% ipython --no-banner

In [1]: import numpy as np

In [2]: np.set_printoptions(precision=2, suppress=True, linewidth=200, floatmode="fixed")

In [3]: arr = np.loadtxt("arr.csv", delimiter=",")

In [4]: arr
Out[4]: 
array([[ 3.00,  2.00,  3.00,  1.00,  2.00,  1.00],
       [ 0.00,  3.00, -2.00,  0.00,  0.00, -1.00],
       [ 0.00,  0.00,  0.00,  1.00, -2.00,  2.00],
       [ 0.00,  0.00,  0.00,  1.00,  0.00,  1.00],
       [ 0.00,  0.00,  0.00,  0.00,  0.00, -2.00],
       [ 0.00,  0.00,  0.00,  0.00,  0.00,  0.00]])

In [5]: # triangular

In [6]: left, sig, Vh = np.linalg.svd(arr)

In [7]: evecs = Vh[:(sig > 1e-8).sum()]

In [8]: rng = np.random.default_rng(757)

In [9]: vec = arr[5] + -2 * arr[2] + rng.integers(2) * np.eye(6)[4]

In [10]: vec
Out[10]: array([ 0.00,  0.00,  0.00, -2.00,  5.00, -4.00])

In [11]: np.round(evecs.T @ evecs, 2) + 0
Out[11]: 
array([[ 0.41,  0.27,  0.41,  0.00,  0.00,  0.00],
       [ 0.27,  0.87, -0.19,  0.00,  0.00,  0.00],
       [ 0.41, -0.19,  0.72,  0.00,  0.00,  0.00],
       [ 0.00,  0.00,  0.00,  1.00,  0.00,  0.00],
       [ 0.00,  0.00,  0.00,  0.00,  1.00,  0.00],
       [ 0.00,  0.00,  0.00,  0.00,  0.00,  1.00]])

In [12]: np.linalg.matrix_rank(np.vstack([arr, vec]))
Out[12]: np.int64(5)

In [13]: round(np.linalg.norm(vec - evecs.T @ evecs @ vec), 2)
Out[13]: np.float64(0.0)

In [14]: np.diag(evecs.T @ evecs)
Out[14]: array([0.41, 0.87, 0.72, 1.00, 1.00, 1.00])

In [15]: np.round(arr @ np.linalg.pinv(arr) @ arr, 2) + 0
Out[15]: 
array([[ 3.00,  2.00,  3.00,  1.00,  2.00,  1.00],
       [ 0.00,  3.00, -2.00,  0.00,  0.00, -1.00],
       [ 0.00,  0.00,  0.00,  1.00, -2.00,  2.00],
       [ 0.00,  0.00,  0.00,  1.00,  0.00,  1.00],
       [ 0.00,  0.00,  0.00,  0.00,  0.00, -2.00],
       [ 0.00,  0.00,  0.00,  0.00,  0.00,  0.00]])

In [16]: np.abs(np.diag(np.linalg.qr(arr)[1])) > 1e-9
Out[16]: array([ True,  True, False,  True, False, False])

In [17]: np.allclose(arr[:-1].T @ np.linalg.lstsq(arr[:-1].T, arr[-1])[0], arr[-1])
Out[17]: True
